$ ipython --no-banner

In [1]: import numpy as np

In [2]: np.set_printoptions(precision=2, suppress=True, linewidth=160)

In [3]: rnd = lambda a: np.round(a, 2) + 0

In [4]: F = np.load("w.npy")

In [5]: F
Out[5]: 
array([[ 5,  0,  0,  0,  0,  0,  0,  0,  0,  0,  0,  0],
       [ 0,  6,  0,  0,  0,  0,  0,  0,  0,  0,  0,  0],
       [ 0,  0,  5,  0,  0,  0,  0,  0,  0,  0,  0,  0],
       [ 0,  0,  0, -7,  0,  0,  0,  0,  0,  0,  0,  0],
       [ 0,  0,  0,  0, -4,  0,  0,  0,  0,  0,  0,  0],
       [ 0,  0,  0,  0,  0, -6,  0,  0,  0,  0,  0,  0],
       [ 0,  0,  0,  0,  0,  0, -6,  0,  0,  0,  0,  0],
       [ 0,  0,  0,  0,  0,  0,  0, -6,  0,  0,  0,  0],
       [ 0,  0,  0,  0,  0,  0,  0,  0, -7,  0,  0,  0],
       [ 0,  0,  0,  0,  0,  0,  0,  0,  0,  9,  0,  0],
       [ 0,  0,  0,  0,  0,  0,  0,  0,  0,  0,  4,  0],
       [ 0,  0,  0,  0,  0,  0,  0,  0,  0,  0,  0,  4]])

In [6]: rng = np.random.default_rng(8621)

In [7]: lab = rng.permutation(12)

In [8]: lab
Out[8]: array([ 1,  8,  4,  2,  3,  6,  0,  9, 10, 11,  5,  7])

In [9]: B = F[lab][:, lab]

In [10]: np.diag(B)
Out[10]: array([ 6, -7, -4,  5, -7, -6,  5,  9,  4,  4, -6, -6])

In [11]: np.allclose(B, F)
Out[11]: False

In [12]: np.trace(B)
Out[12]: np.int64(-3)

In [13]: rnd(np.linalg.norm(F, axis=0))
Out[13]: array([5., 6., 5., 7., 4., 6., 6., 6., 7., 9., 4., 4.])

In [14]: rnd(np.linalg.svd(F, compute_uv=False))
Out[14]: array([9., 7., 7., 6., 6., 6., 6., 5., 5., 4., 4., 4.])

In [15]: x0 = np.array([2, 2, 2, 0, 2, 1, 0, 1, 1, 2, 1, 2])

In [16]: rhs = F @ x0

In [17]: rhs
Out[17]: array([10, 12, 10,  0, -8, -6,  0, -6, -7, 18,  4,  8])

In [18]: rnd(np.linalg.solve(F.T, F[8]))
Out[18]: array([0., 0., 0., 0., 0., 0., 0., 0., 1., 0., 0., 0.])

In [19]: O, r_ = np.linalg.qr(F)

In [20]: O.T @ O
Out[20]: 
array([[1., 0., 0., 0., 0., 0., 0., 0., 0., 0., 0., 0.],
       [0., 1., 0., 0., 0., 0., 0., 0., 0., 0., 0., 0.],
       [0., 0., 1., 0., 0., 0., 0., 0., 0., 0., 0., 0.],
       [0., 0., 0., 1., 0., 0., 0., 0., 0., 0., 0., 0.],
       [0., 0., 0., 0., 1., 0., 0., 0., 0., 0., 0., 0.],
       [0., 0., 0., 0., 0., 1., 0., 0., 0., 0., 0., 0.],
       [0., 0., 0., 0., 0., 0., 1., 0., 0., 0., 0., 0.],
       [0., 0., 0., 0., 0., 0., 0., 1., 0., 0., 0., 0.],
       [0., 0., 0., 0., 0., 0., 0., 0., 1., 0., 0., 0.],
       [0., 0., 0., 0., 0., 0., 0., 0., 0., 1., 0., 0.],
       [0., 0., 0., 0., 0., 0., 0., 0., 0., 0., 1., 0.],
       [0., 0., 0., 0., 0., 0., 0., 0., 0., 0., 0., 1.]])

In [21]: np.trace(O @ O.T)
Out[21]: np.float64(12.0)

In [22]: np.abs(np.diag(r_))
Out[22]: array([5., 6., 5., 7., 4., 6., 6., 6., 7., 9., 4., 4.])

In [23]: r_
Out[23]: 
array([[ 5.,  0.,  0.,  0.,  0.,  0.,  0.,  0.,  0.,  0.,  0.,  0.],
       [ 0.,  6.,  0.,  0.,  0.,  0.,  0.,  0.,  0.,  0.,  0.,  0.],
       [ 0.,  0.,  5.,  0.,  0.,  0.,  0.,  0.,  0.,  0.,  0.,  0.],
       [ 0.,  0.,  0., -7.,  0.,  0.,  0.,  0.,  0.,  0.,  0.,  0.],
       [ 0.,  0.,  0.,  0., -4.,  0.,  0.,  0.,  0.,  0.,  0.,  0.],
       [ 0.,  0.,  0.,  0.,  0., -6.,  0.,  0.,  0.,  0.,  0.,  0.],
       [ 0.,  0.,  0.,  0.,  0.,  0., -6.,  0.,  0.,  0.,  0.,  0.],
       [ 0.,  0.,  0.,  0.,  0.,  0.,  0., -6.,  0.,  0.,  0.,  0.],
       [ 0.,  0.,  0.,  0.,  0.,  0.,  0.,  0., -7.,  0.,  0.,  0.],
       [ 0.,  0.,  0.,  0.,  0.,  0.,  0.,  0.,  0.,  9.,  0.,  0.],
       [ 0.,  0.,  0.,  0.,  0.,  0.,  0.,  0.,  0.,  0.,  4.,  0.],
       [ 0.,  0.,  0.,  0.,  0.,  0.,  0.,  0.,  0.,  0.,  0.,  4.]])

In [24]: O
Out[24]: 
array([[ 1.,  0.,  0.,  0.,  0.,  0.,  0.,  0.,  0.,  0.,  0.,  0.],
       [-0.,  1.,  0.,  0.,  0.,  0.,  0.,  0.,  0.,  0.,  0.,  0.],
       [-0., -0.,  1.,  0.,  0.,  0.,  0.,  0.,  0.,  0.,  0.,  0.],
       [-0., -0., -0.,  1.,  0.,  0.,  0.,  0.,  0.,  0.,  0.,  0.],
       [-0., -0., -0., -0.,  1.,  0.,  0.,  0.,  0.,  0.,  0.,  0.],
       [-0., -0., -0., -0., -0.,  1.,  0.,  0.,  0.,  0.,  0.,  0.],
       [-0., -0., -0., -0., -0., -0.,  1.,  0.,  0.,  0.,  0.,  0.],
       [-0., -0., -0., -0., -0., -0., -0.,  1.,  0.,  0.,  0.,  0.],
       [-0., -0., -0., -0., -0., -0., -0., -0.,  1.,  0.,  0.,  0.],
       [-0., -0., -0., -0., -0., -0., -0., -0., -0.,  1.,  0.,  0.],
       [-0., -0., -0., -0., -0., -0., -0., -0., -0., -0.,  1.,  0.],
       [-0., -0., -0., -0., -0., -0., -0., -0., -0., -0., -0.,  1.]])
